% python3 -q
>>> import numpy as np
>>> import numpy.linalg as la
>>> np.set_printoptions(suppress=True, linewidth=140)
>>> rng = np.random.default_rng(64512)
>>> lab = rng.integers(0, 3, 5)
>>> E = np.triu((lab[:, None] == lab) & (rng.random((5, 5)) < 0.8), 1).astype(int)
>>> E += E.T
>>> print(E)
[[0 0 1 1 0]
 [0 0 0 0 0]
 [1 0 0 1 0]
 [1 0 1 0 0]
 [0 0 0 0 0]]
>>> print(np.round(la.norm(E, 2) / la.norm(E), 1))
0.8
>>> P = np.triu(np.array([[1, 0, -2, -1, -2],
...     [2, 0, 0, -2, 0],
...     [2, -1, 0, -1, -1],
...     [0, 0, -1, -2, -2],
...     [-1, 0, 1, 0, 2]]), 1) + np.eye(5)
>>> Y = P @ E @ la.inv(P)
>>> print(la.matrix_rank(Y))
3
>>> print(np.trace(Y), np.trace(E))
0.0 0
>>> print(la.matrix_power(E, 3))
[[2 0 3 3 0]
 [0 0 0 0 0]
 [3 0 2 3 0]
 [3 0 3 2 0]
 [0 0 0 0 0]]
>>> print((E + E.T) / 2)
[[0. 0. 1. 1. 0.]
 [0. 0. 0. 0. 0.]
 [1. 0. 0. 1. 0.]
 [1. 0. 1. 0. 0.]
 [0. 0. 0. 0. 0.]]
>>> assert E == E.T
Traceback (most recent call last):
  File "<python-input-15>", line 1, in <module>
    assert E == E.T
           ^^^^^^^^
ValueError: The truth value of an array with more than one element is ambiguous. Use a.any() or a.all()
>>> print(round(float(la.det(E)), 1))
0.0
>>> rank = la.matrix_rank(E)
>>> print(rank)
3
>>> ns = la.svd(E)[2][rank:].T
>>> print([int(la.matrix_rank(E[:, :j + 1])) for j in range(5)])
[1, 1, 2, 3, 3]
>>> print(np.allclose(E @ ns, 0))
True
>>> print(ns.shape)
(5, 2)
>>> print(np.round(ns @ ns.T, 1) + 0)
[[0. 0. 0. 0. 0.]
 [0. 1. 0. 0. 0.]
 [0. 0. 0. 0. 0.]
 [0. 0. 0. 0. 0.]
 [0. 0. 0. 0. 1.]]
>>> print(np.round(E @ ns, 1) + 0)
[[0. 0.]
 [0. 0.]
 [0. 0.]
 [0. 0.]
 [0. 0.]]
>>> mat = np.load("sample10.npy")
>>> print(mat)
[[  2.7 -14.8  28.1]
 [ -3.5 -26.1   0.2]
 [ -2.2 -24.6   2.1]
 [  4.8 -16.2  27.2]
 [ -3.1 -27.2   1.8]
 [ -1.  -25.7   2.7]
 [  5.1 -15.3  27.7]
 [ -2.3 -24.2  -0.2]
 [  4.  -13.8  28.9]
 [ -2.3 -26.6  -1.6]
 [  6.1 -13.8  26.7]
 [  3.5 -13.7  26.4]
 [ -3.1 -24.7   0. ]
 [ -1.5 -25.9   1.1]
 [  2.8 -15.6  28.4]
 [ -2.5 -24.7   0.4]
 [ -1.6 -26.    0.7]
 [ -2.3 -25.3  -1.6]
 [  3.2 -16.2  29.1]
 [ -2.7 -26.   -1.1]
 [ -1.8 -25.    1.5]
 [  3.5 -14.6  28. ]
 [ -2.9 -25.3  -0.6]
 [ -1.2 -25.    0.1]
 [  3.6 -13.9  26.5]]
>>> print(round(float(la.eigvals(E).sum().real), 1))
-0.0
>>> print(np.kron(np.eye(2, dtype=int), E))
[[0 0 1 1 0 0 0 0 0 0]
 [0 0 0 0 0 0 0 0 0 0]
 [1 0 0 1 0 0 0 0 0 0]
 [1 0 1 0 0 0 0 0 0 0]
 [0 0 0 0 0 0 0 0 0 0]
 [0 0 0 0 0 0 0 1 1 0]
 [0 0 0 0 0 0 0 0 0 0]
 [0 0 0 0 0 1 0 0 1 0]
 [0 0 0 0 0 1 0 1 0 0]
 [0 0 0 0 0 0 0 0 0 0]]
>>> print(np.round(la.eigvals(E), 1))
[-1.  2. -1.  0.  0.]
>>> print(np.einsum("ii->", E))
0
>>> print(round(la.det(E[::-1]), 1))
0.0
>>> print(np.round(np.poly(E), 1) + 0)
[ 1.  0. -3. -2.  0.  0.]
